$ ipython --no-banner

In [1]: import numpy as np

In [2]: import numpy.linalg as la

In [3]: np.set_printoptions(suppress=True, linewidth=200)

In [4]: K = np.load("test0.npy")

In [5]: K
Out[5]: 
array([[ -3,  -1,   0],
       [ -4,   2,   1],
       [  0,   0,   0],
       [  0,   0,   0],
       [ -7,   3,   0],
       [ -4,   4,   0],
       [  0,   0,   0],
       [ -4,   2,   1],
       [  0,   0,   0],
       [  0,   0,   0],
       [ -3,  -1,   0],
       [ -7,   1,   1],
       [ -3,  -1,   0],
       [ -7,   1,   1],
       [  0,   0,   0],
       [  0,   0,   0],
       [  0,   0,   0],
       [  0,   0,   0],
       [ -8,   6,   1],
       [ -8,   6,   1],
       [  0,   0,   0],
       [  0,   0,   0],
       [ -8,   6,   1],
       [-11,   5,   1],
       [  0,   0,   0],
       [ -4,   4,   0],
       [  0,   0,   0]])

In [6]: Xc = K - K.mean(axis=0)

In [7]: evecs = la.svd(Xc)[2][:2]

In [8]: M2 = Xc - Xc @ evecs.T @ evecs

In [9]: np.round((Xc @ evecs.T).std(axis=0), 4)
Out[9]: array([3.892 , 1.1999])

In [10]: np.round(M2.std(axis=0), 4)
Out[10]: array([0.028 , 0.0032, 0.275 ])

In [11]: np.round(la.norm(M2) / la.norm(Xc), 4)
Out[11]: np.float64(0.0677)

In [12]: rng = np.random.default_rng(37)

In [13]: lab = rng.permutation(3)

In [14]: M2 = K[:, lab] * rng.choice([-1, 1], 3)

In [15]: M2
Out[15]: 
array([[-1,  3,  0],
       [ 2,  4, -1],
       [ 0,  0,  0],
       [ 0,  0,  0],
       [ 3,  7,  0],
       [ 4,  4,  0],
       [ 0,  0,  0],
       [ 2,  4, -1],
       [ 0,  0,  0],
       [ 0,  0,  0],
       [-1,  3,  0],
       [ 1,  7, -1],
       [-1,  3,  0],
       [ 1,  7, -1],
       [ 0,  0,  0],
       [ 0,  0,  0],
       [ 0,  0,  0],
       [ 0,  0,  0],
       [ 6,  8, -1],
       [ 6,  8, -1],
       [ 0,  0,  0],
       [ 0,  0,  0],
       [ 6,  8, -1],
       [ 5, 11, -1],
       [ 0,  0,  0],
       [ 4,  4,  0],
       [ 0,  0,  0]])

In [16]: left, _, VT = la.svd(K.T @ M2)

In [17]: lab
Out[17]: array([1, 0, 2])

In [18]: F = np.array([[5, 1, 5], [5, 1, 5]])

In [19]: ang = np.radians(146)

In [20]: r_ = np.eye(3)

In [21]: r_[2, 2] = r_[0, 0] = np.cos(ang)

In [22]: r_[2, 0], r_[0, 2] = -np.sin(ang), np.sin(ang)

In [23]: r_.round(4)
Out[23]: 
array([[-0.829 ,  0.    ,  0.5592],
       [ 0.    ,  1.    ,  0.    ],
       [-0.5592,  0.    , -0.829 ]])

In [24]: M2 = F @ r_.T

In [25]: np.round(la.svd(F, compute_uv=False), 4) + 0, np.round(la.svd(M2, compute_uv=False), 4) + 0
Out[25]: (array([10.0995,  0.    ]), array([10.0995,  0.    ]))

In [26]: M2.round(4)
Out[26]: 
array([[-1.3492,  1.    , -6.9412],
       [-1.3492,  1.    , -6.9412]])

In [27]: np.allclose(F @ F.T, M2 @ M2.T)
Out[27]: True

In [28]: np.round(np.abs(M2 - F).max(axis=0), 4)
Out[28]: array([ 6.3492,  0.    , 11.9412])

In [29]: np.round(la.det(r_), 4), round(np.trace(r_), 4)
Out[29]: (np.float64(1.0), np.float64(-0.6581))

In [30]: F.mean(axis=0)
Out[30]: array([5., 1., 5.])

In [31]: left, sig, VT = la.svd(F)

In [32]: evecs = VT[:(sig > 1e-8).sum()]

In [33]: x0 = F[1] + -3 * F[0] + rng.integers(2) * np.eye(3)[0]

In [34]: x0
Out[34]: array([ -9.,  -2., -10.])

In [35]: round(float(la.norm(x0 - evecs.T @ evecs @ x0)), 4)
Out[35]: 0.714

In [36]: r = la.matrix_rank(F)

In [37]: r
Out[37]: np.int64(1)

In [38]: N = la.svd(F)[2][r:].T

In [39]: np.allclose(F @ N, 0)
Out[39]: True

In [40]: N.shape
Out[40]: (3, 2)

In [41]: [int(la.matrix_rank(np.delete(F, i, axis=0))) for i in range(2)]
Out[41]: [1, 1]

In [42]: [int(la.matrix_rank(F[:i])) for i in range(1, len(F) + 1)]
Out[42]: [1, 1]

In [43]: mat = np.load("m.npy")

In [44]: mat
Out[44]: 
array([[2., 0., 0., 0.],
       [0., 6., 2., 2.],
       [0., 2., 3., 1.],
       [0., 2., 1., 3.]])

In [45]: low = la.cholesky(mat)

In [46]: low.round(4)
Out[46]: 
array([[1.4142, 0.    , 0.    , 0.    ],
       [0.    , 2.4495, 0.    , 0.    ],
       [0.    , 0.8165, 1.5275, 0.    ],
       [0.    , 0.8165, 0.2182, 1.5119]])

In [47]: arr = np.load("dump.npy")

In [48]: arr
Out[48]: 
array([[-2, -1,  0,  1],
       [ 2,  3,  4,  5],
       [ 6,  7,  8,  9]])

In [49]: # rows and columns are dependent

In [50]: x0 = np.array([9, 8, 7, 8])

In [51]: h = np.maximum(arr @ x0, 0)

In [52]: arr * (h > 1e-9)[:, None]
Out[52]: 
array([[0, 0, 0, 0],
       [2, 3, 4, 5],
       [6, 7, 8, 9]])

In [53]: np.maximum(arr @ (3 * x0), 0)
Out[53]: array([  0, 330, 714])

In [54]: np.maximum(arr @ x0, 0) - np.maximum(-arr @ x0, 0)
Out[54]: array([-18, 110, 238])

In [55]: np.flatnonzero(h > 1e-9)
Out[55]: array([1, 2])

In [56]: arr.T @ h
Out[56]: array([1648, 1996, 2344, 2692])

In [57]: np.round(np.tanh(arr @ x0), 4)
Out[57]: array([-1.,  1.,  1.])

In [58]: np.abs(np.diag(la.qr(arr)[1])) > 1e-9
Out[58]: array([ True,  True, False])

In [59]: np.round(arr @ la.pinv(arr) @ arr, 4) + 0
Out[59]: 
array([[-2., -1.,  0.,  1.],
       [ 2.,  3.,  4.,  5.],
       [ 6.,  7.,  8.,  9.]])

In [60]: round(np.trace(la.pinv(arr) @ arr), 4)
Out[60]: np.float64(2.0)
